$ python -q
>>> import numpy as np
>>> np.set_printoptions(precision=1, suppress=True, linewidth=200, sign=" ")
>>> W0 = np.loadtxt("block3.csv", delimiter=",")
>>> W0
array([[10.8,  6.8,  2.3,  6.8],
       [-4.5, -3. , -0.7, -2.8],
       [-1.9, -1.1, -0.9, -0.8],
       [-8.6, -5. , -1.3, -5.2],
       [-3.4, -1.9, -0.9, -1.9],
       [ 4.5,  2.4,  1.4,  2.6],
       [-6.2, -4.1, -1.6, -3.5],
       [-1.7, -0.9,  0. , -0.9],
       [-0.9, -0.6, -0.6, -0.9],
       [-1.4, -1.1, -0.2, -0.6],
       [ 0. ,  0. , -0.2, -0.4],
       [-1.8, -1.1, -1. , -1.2],
       [-0.4, -0.6,  0.5, -0.3],
       [ 3. ,  2. ,  0.3,  1.5],
       [-7.2, -4.1, -1.4, -3.7],
       [-2.7, -1.5, -0.5, -1.8],
       [-4.5, -2.1, -1. , -2.6],
       [-3.6, -2.3, -0.9, -2.2],
       [ 5. ,  2.5,  1.1,  2.8],
       [-0.8, -0.6, -0.2, -0.7],
       [ 3.3,  2.6,  1.1,  2.4],
       [-4.4, -3.3, -0.7, -2.4],
       [-1.2, -0.2, -0.3, -0.4],
       [ 0.2, -0.4, -0.2, -0.6],
       [-7.7, -4.7, -1.6, -4.5],
       [ 3.8,  2.1,  1.2,  2.6]])
>>> G = np.cov(W0, rowvar=False)
>>> G.shape
(4, 4)
>>> np.argsort(-W0.std(axis=0).round(6), kind="stable")
array([ 0,  1,  3,  2])
>>> np.argwhere(np.triu(np.abs(np.corrcoef(W0.T)) > 0.8, 1))
array([[ 0,  1],
       [ 0,  2],
       [ 0,  3],
       [ 1,  2],
       [ 1,  3],
       [ 2,  3]])
>>> np.corrcoef(W0.T)
array([[ 1. ,  1. ,  0.9,  1. ],
       [ 1. ,  1. ,  0.9,  1. ],
       [ 0.9,  0.9,  1. ,  1. ],
       [ 1. ,  1. ,  1. ,  1. ]])
>>> round(np.corrcoef(W0[:, 0], W0[:, 1])[0, 1], 1)
np.float64(1.0)
